% python3 -q
>>> import numpy as np
>>> from numpy import linalg as LA
>>> np.set_printoptions(precision=1, suppress=True, linewidth=200, sign=" ")
>>> F = np.loadtxt("test6.csv", delimiter=",")
>>> F
array([[ 0.,  1.,  0.],
       [ 0.,  0.,  1.],
       [ 0.,  0.,  0.]])
>>> LA.matrix_power(F - np.diag(np.diag(F)), 3)
array([[ 0.,  0.,  0.],
       [ 0.,  0.,  0.],
       [ 0.,  0.,  0.]])
>>> [int(LA.matrix_rank(LA.matrix_power(F, p))) for p in range(1, 4)]
[2, 1, 0]
>>> vec = np.array([5, -1, -3])
>>> h1 = np.maximum(F @ vec, 0)
>>> h1
array([ 0.,  0.,  0.])
>>> np.maximum(F @ (3 * vec), 0)
array([ 0.,  0.,  0.])
>>> np.tanh(F @ vec)
array([-0.8, -1. ,  0. ])
>>> np.maximum(F @ vec, 0) - np.maximum(-F @ vec, 0)
array([-1., -3.,  0.])
>>> np.flatnonzero(h1 > 1e-9)
array([], dtype=int64)
>>> feats = np.load("mat.npy")
>>> feats
array([[10, -1,  1,  0,  3],
       [-1,  0,  4,  3,  7],
       [ 1,  4, -2,  0,  0],
       [ 0,  3,  0,  0, -1],
       [ 3,  7,  0, -1,  6]])
>>> # symmetric, so the eigenvalues are real
>>> evals, vecs = LA.eigh(feats)
>>> vec = np.array([0, 0, 9, 5, 3])
>>> np.abs(feats).sum(axis=1).max(), np.round(np.abs(evals).max(), 1)
(np.int64(17), np.float64(12.7))
>>> LA.eigvalsh(feats[1:, 1:])
array([-7.9, -1.2,  2. , 11.1])
>>> (np.sign(vecs[:, -1].round(6)) == np.sign(vecs[0, -1].round(6))).astype(int)
array([ 1,  1,  1,  1,  1])
>>> LA.eigvals(feats)
array([12.7,  8.9, -8.2,  1.8, -1.2])
>>> np.kron(np.eye(2, dtype=int), feats)
array([[10, -1,  1,  0,  3,  0,  0,  0,  0,  0],
       [-1,  0,  4,  3,  7,  0,  0,  0,  0,  0],
       [ 1,  4, -2,  0,  0,  0,  0,  0,  0,  0],
       [ 0,  3,  0,  0, -1,  0,  0,  0,  0,  0],
       [ 3,  7,  0, -1,  6,  0,  0,  0,  0,  0],
       [ 0,  0,  0,  0,  0, 10, -1,  1,  0,  3],
       [ 0,  0,  0,  0,  0, -1,  0,  4,  3,  7],
       [ 0,  0,  0,  0,  0,  1,  4, -2,  0,  0],
       [ 0,  0,  0,  0,  0,  0,  3,  0,  0, -1],
       [ 0,  0,  0,  0,  0,  3,  7,  0, -1,  6]])
>>> np.round(LA.det(feats.T), 1)
np.float64(1984.0)
>>> np.round(LA.det(feats[::-1]), 1)
np.float64(1984.0)
>>> round(LA.det(2 * feats), 1), round(float(LA.det(feats)), 1)
(np.float64(63488.0), 1984.0)
>>> M = np.load("dump.npy")
>>> M
array([[ 5.,  0.,  0.,  0.],
       [ 0.,  5.,  0.,  0.],
       [ 0.,  0.,  5.,  4.],
       [ 0.,  0.,  4.,  5.]])
>>> # equal to its transpose
>>> (M != 0).astype(int)
array([[ 1,  0,  0,  0],
       [ 0,  1,  0,  0],
       [ 0,  0,  1,  1],
       [ 0,  0,  1,  1]])
>>> np.flatnonzero(LA.matrix_power((M != 0) + (M.T != 0) + np.eye(4), 4)[2])
array([ 2,  3])
>>> round(float(LA.det(M)), 1)
225.0
>>> (LA.matrix_power((M != 0) + (M.T != 0) + np.eye(4), 4) > 0).astype(int)
array([[ 1,  0,  0,  0],
       [ 0,  1,  0,  0],
       [ 0,  0,  1,  1],
       [ 0,  0,  1,  1]])
>>> np.sort(LA.eigvals(M).real)
array([ 1.,  5.,  5.,  9.])
>>> evals, vecs = LA.eig(M)
>>> np.sort(LA.eigvals(LA.inv(M)))
array([ 0.1,  0.2,  0.2,  1. ])
>>> M @ vecs[:, 0] - evals[0] * vecs[:, 0]
array([ 0.,  0.,  0.,  0.])
>>> evals
array([ 9.,  1.,  5.,  5.])
>>> np.sort(LA.eigvals(M @ M))
array([  1.,  25.,  25.,  81.])
>>> M2 = feats[0, 0] * feats[1:] - np.outer(feats[1:, 0], feats[0])
>>> M2
array([[  0,  -1,  41,  30,  73],
       [  0,  41, -21,   0,  -3],
       [  0,  30,   0,   0, -10],
       [  0,  73,  -3, -10,  51]])
>>> feats[:, 0] / feats[0, 0]
array([ 1. , -0.1,  0.1,  0. ,  0.3])
>>> np.einsum("ii->", M)
np.float64(20.0)
>>> np.round(LA.eigvals(M).sum().real, 1)
np.float64(20.0)
>>> LA.eigvals(M)
array([ 9.,  1.,  5.,  5.])
>>> np.poly(M)
array([   1.,  -20.,  134., -340.,  225.])
>>> vec = np.array([-1, -1, -2, -1])
>>> y = M @ vec
>>> y
array([ -5.,  -5., -14., -13.])
>>> LA.solve(M, M[:, 1])
array([ 0.,  1.,  0.,  0.])
>>> LA.solve(M, y + M[:, 0])
array([ 0., -1., -2., -1.])
>>> LA.solve(M, y)
array([-1., -1., -2., -1.])
>>> data = np.load("x.npy")
>>> data
array([[  2.5,   3. ,   1.4,   1.4,  -2.3,   1.5],
       [ -0.9,  -0.3,   0. ,   1.5,   1.4,  -0.5],
       [ -5.5, -11.8,  -5.7, -10.5,   4.8,  -2.4],
       [  0.4,   3.8,   2. ,   5. ,  -0.8,  -0.6]])
>>> ang = np.radians(135)
>>> R = np.eye(6)
>>> R[2, 2] = R[4, 4] = np.cos(ang)
>>> R[2, 4], R[4, 2] = -np.sin(ang), np.sin(ang)
>>> R
array([[ 1. ,  0. ,  0. ,  0. ,  0. ,  0. ],
       [ 0. ,  1. ,  0. ,  0. ,  0. ,  0. ],
       [ 0. ,  0. , -0.7,  0. , -0.7,  0. ],
       [ 0. ,  0. ,  0. ,  1. ,  0. ,  0. ],
       [ 0. ,  0. ,  0.7,  0. , -0.7,  0. ],
       [ 0. ,  0. ,  0. ,  0. ,  0. ,  1. ]])
>>> M2 = data @ R.T
>>> np.allclose(LA.norm(data, axis=1), LA.norm(M2, axis=1))
True
>>> LA.svd(data, compute_uv=False), LA.svd(M2, compute_uv=False)
(array([ 20. ,   4. ,   0.8,   0.2]), array([ 20. ,   4. ,   0.8,   0.2]))
>>> np.allclose(data @ data.T, M2 @ M2.T)
True
>>> M2
array([[  2.5,   3. ,   0.6,   1.4,   2.6,   1.5],
       [ -0.9,  -0.3,  -1. ,   1.5,  -1. ,  -0.5],
       [ -5.5, -11.8,   0.6, -10.5,  -7.4,  -2.4],
       [  0.4,   3.8,  -0.8,   5. ,   2. ,  -0.6]])
>>> LA.matrix_rank(data)
np.int64(4)
>>> np.abs(data).max()
np.float64(11.8)
>>> LA.svd(data, compute_uv=False)
array([ 20. ,   4. ,   0.8,   0.2])
>>> J = np.loadtxt("data.csv", delimiter=",")
>>> J
array([[ 2.,  3.,  0.,  0.,  0.,  0.],
       [ 3., -2.,  3.,  0.,  0.,  0.],
       [ 0.,  3.,  3.,  3.,  0.,  0.],
       [ 0.,  0.,  3., -1.,  3.,  0.],
       [ 0.,  0.,  0.,  3., -2.,  3.],
       [ 0.,  0.,  0.,  0.,  3., -3.]])
>>> # symmetric, so the eigenvalues are real
>>> Q, vecs = LA.qr(J[:, :3])[0], LA.qr(J[:, 3:])[0]
>>> sv = LA.svd(Q.T @ vecs, compute_uv=False)
>>> (sv > 0.9).sum()
np.int64(0)
>>> def softmax(z):
...     e = np.exp(z - z.max(axis=-1, keepdims=True))
...     return e / e.sum(axis=-1, keepdims=True)
... 
>>> np.round(softmax(J[3] + -3), 1) + 0
array([ 0. ,  0. ,  0.5,  0. ,  0.5,  0. ])
>>> np.round(softmax(10 * J[3]), 1) + 0
array([ 0. ,  0. ,  0.5,  0. ,  0.5,  0. ])
>>> softmax(J).sum(axis=1)
array([ 1.,  1.,  1.,  1.,  1.,  1.])
>>> S = J @ J.T / np.sqrt(6)
>>> np.round(softmax(S)[3] @ J, 1) + 0
array([ 0. ,  0. ,  3. , -0.9,  2.9,  0. ])
>>> np.round(softmax(S + np.triu(np.full(S.shape, -np.inf), 1)), 1) + 0
array([[ 1.,  0.,  0.,  0.,  0.,  0.],
       [ 0.,  1.,  0.,  0.,  0.,  0.],
       [ 0.,  0.,  1.,  0.,  0.,  0.],
       [ 0.,  0.,  0.,  1.,  0.,  0.],
       [ 0.,  0.,  0.,  0.,  1.,  0.],
       [ 0.,  0.,  0.,  0.,  0.,  1.]])
>>> np.round(softmax(S), 1) + 0
array([[ 0.8,  0. ,  0.2,  0. ,  0. ,  0. ],
       [ 0. ,  1. ,  0. ,  0. ,  0. ,  0. ],
       [ 0. ,  0. ,  1. ,  0. ,  0. ,  0. ],
       [ 0. ,  0. ,  0. ,  1. ,  0. ,  0. ],
       [ 0. ,  0. ,  0. ,  0. ,  1. ,  0. ],
       [ 0. ,  0. ,  0. ,  0. ,  0. ,  1. ]])
>>> vec = np.array([3, 4, 2, 4, 2, 1])
>>> LA.norm(data @ vec) <= LA.norm(data, 2) * LA.norm(vec) + 1e-9
np.True_
>>> np.sign((data @ vec).round(6))
array([ 1.,  1., -1.,  1.])
>>> (data * vec).sum(axis=1)
array([  24.8,    4.4, -109.9,   38.2])
>>> np.einsum("ij,j->i", data, vec)
array([  24.8,    4.4, -109.9,   38.2])
>>> data @ (2 * vec)
array([  49.6,    8.8, -219.8,   76.4])
>>> A = np.array([[4.0, 1.0, 1.0, 1.0],
...     [1.0, 4.0, 1.0, 1.0],
...     [1.0, 1.0, 4.0, 1.0],
...     [1.0, 1.0, 1.0, 4.0]])
>>> evals, vecs = LA.eig(A)
>>> evals
array([ 3.,  7.,  3.,  3.])
>>> np.sort(LA.eigvals(A @ A))
array([  9.,   9.,   9.,  49.])
>>> round(float(np.prod(evals)), 1)
189.0
>>> np.sort(LA.eigvals(LA.inv(A)))
array([ 0.1,  0.3,  0.3,  0.3])
>>> low = LA.cholesky(A)
>>> low @ low.T
array([[ 4.,  1.,  1.,  1.],
       [ 1.,  4.,  1.,  1.],
       [ 1.,  1.,  4.,  1.],
       [ 1.,  1.,  1.,  4.]])
>>> LA.eigvalsh(A).min() > 0
np.True_
>>> vec = np.array([-3, -3, 3, 2])
>>> y = A @ vec
>>> y
array([-10., -10.,   8.,   5.])
>>> np.round(LA.solve(A.T, A[2]), 1) + 0
array([ 0.,  0.,  1.,  0.])
>>> np.round(LA.solve(A, A[:, 2]), 1) + 0
array([ 0.,  0.,  1.,  0.])
>>> LA.solve(A, y)
array([-3., -3.,  3.,  2.])
>>> LA.solve(A, y + A[:, 0])
array([-2., -3.,  3.,  2.])
>>> LA.eigvals(A)
array([ 3.,  7.,  3.,  3.])
>>> np.round(LA.det(A.T), 1)
np.float64(189.0)
>>> np.round(LA.det(2 * A), 1), round(float(LA.det(A)), 1)
(np.float64(3024.0), 189.0)
>>> np.poly(A)
array([   1.,  -16.,   90., -216.,  189.])
>>> mat = np.load("m.npy")
>>> mat
array([[-0.5,  1.4, -0.2,  0.2, -0.5, -1. ],
       [ 1. ,  1.2,  0.6, -0.8,  1.1, -0.4],
       [-0.1, -0.7,  0.8,  0.2, -1.5, -0.1],
       [ 0.3,  2.6,  0.9,  1. ,  0. , -0.7],
       [-1.1,  1. , -1.3, -0.7, -0.6, -0.8],
       [-1.1, -2.2,  1.5,  1. , -0.4,  0.3]])
>>> W1 = np.array([[0, 3, 0, 3],
...     [3, 3, 3, 0],
...     [0, 3, 0, 0],
...     [3, 2, 3, 2],
...     [2, 2, 0, 3],
...     [0, 2, 2, 2]])
>>> beta = np.array([0, 0, 1, 4])
>>> H = np.maximum(mat @ W1 + beta, 0)
>>> LA.matrix_rank(H)
np.int64(4)
>>> H
array([[  3.8,   0. ,   3.8,   0. ],
       [  3.4,   8.2,   1.4,   7.9],
       [  0. ,   0. ,   0. ,   0. ],
       [ 10.8,  12. ,  10.4,   5.5],
       [  0. ,   0. ,   0.3,   0. ],
       [  0. ,   0. ,   0. ,   2.1]])
>>> (H > 0).mean(axis=0)
array([ 0.5,  0.3,  0.7,  0.5])
>>> (H > 0).astype(int)
array([[ 1,  0,  1,  0],
       [ 1,  1,  1,  1],
       [ 0,  0,  0,  0],
       [ 1,  1,  1,  1],
       [ 0,  0,  1,  0],
       [ 0,  0,  0,  1]])
>>> cent = np.array([[3, 3], [0, 6], [4, 4], [7, 1]])
>>> W1 @ cent
array([[ 21,  21],
       [ 21,  39],
       [  0,  18],
       [ 35,  35],
       [ 27,  21],
       [ 22,  22]])
>>> (H @ cent).round(6).argmax(axis=1)
array([ 0,  1,  0,  1,  0,  0])
>>> H @ cent
array([[  26.6,   26.6],
       [  71.1,   72.9],
       [   0. ,    0. ],
       [ 112.5,  151.5],
       [   1.2,    1.2],
       [  14.7,    2.1]])
>>> m1 = np.load("case3.npy")
>>> m1
array([[ 0,  0,  0, -3],
       [ 0, -3,  0,  0],
       [ 0,  0,  3,  0],
       [ 0,  0,  0,  0]])
>>> # rows and columns are dependent
>>> U, sv, VT = LA.svd(m1)
>>> vecs = VT[:(sv > 1e-8).sum()]
>>> rng = np.random.default_rng(2985)
>>> vec = m1[1] + 5 * m1[2] + rng.integers(2) * np.eye(4)[0]
>>> vec
array([ 1., -3., 15.,  0.])
>>> vecs.T @ vecs
array([[ 0.,  0.,  0.,  0.],
       [ 0.,  1.,  0.,  0.],
       [ 0.,  0.,  1.,  0.],
       [ 0.,  0.,  0.,  1.]])
>>> LA.matrix_rank(np.vstack([m1, vec]))
np.int64(4)
>>> np.diag(vecs.T @ vecs)
array([ 0.,  1.,  1.,  1.])
>>> LA.lstsq(m1[:-1].T, m1[-1])[2]
np.int32(3)
>>> np.allclose(m1[:-1].T @ LA.lstsq(m1[:-1].T, m1[-1])[0], m1[-1])
True
>>> evals, vecs = LA.eig(feats)
>>> np.sort(LA.eigvals(feats.T))
array([-8.2, -1.2,  1.8,  8.9, 12.7])
>>> np.round(feats @ vecs[:, 0] - evals[0] * vecs[:, 0], 1) + 0
array([ 0.,  0.,  0.,  0.,  0.])
>>> round(float(LA.norm(m1[0] - m1[1])), 1)
4.2
>>> m1[0] @ m1[1]
np.int64(0)
>>> LA.norm(m1, axis=1)
array([ 3.,  3.,  3.,  0.])
>>> LA.norm(m1, axis=0)
array([ 0.,  3.,  3.,  3.])
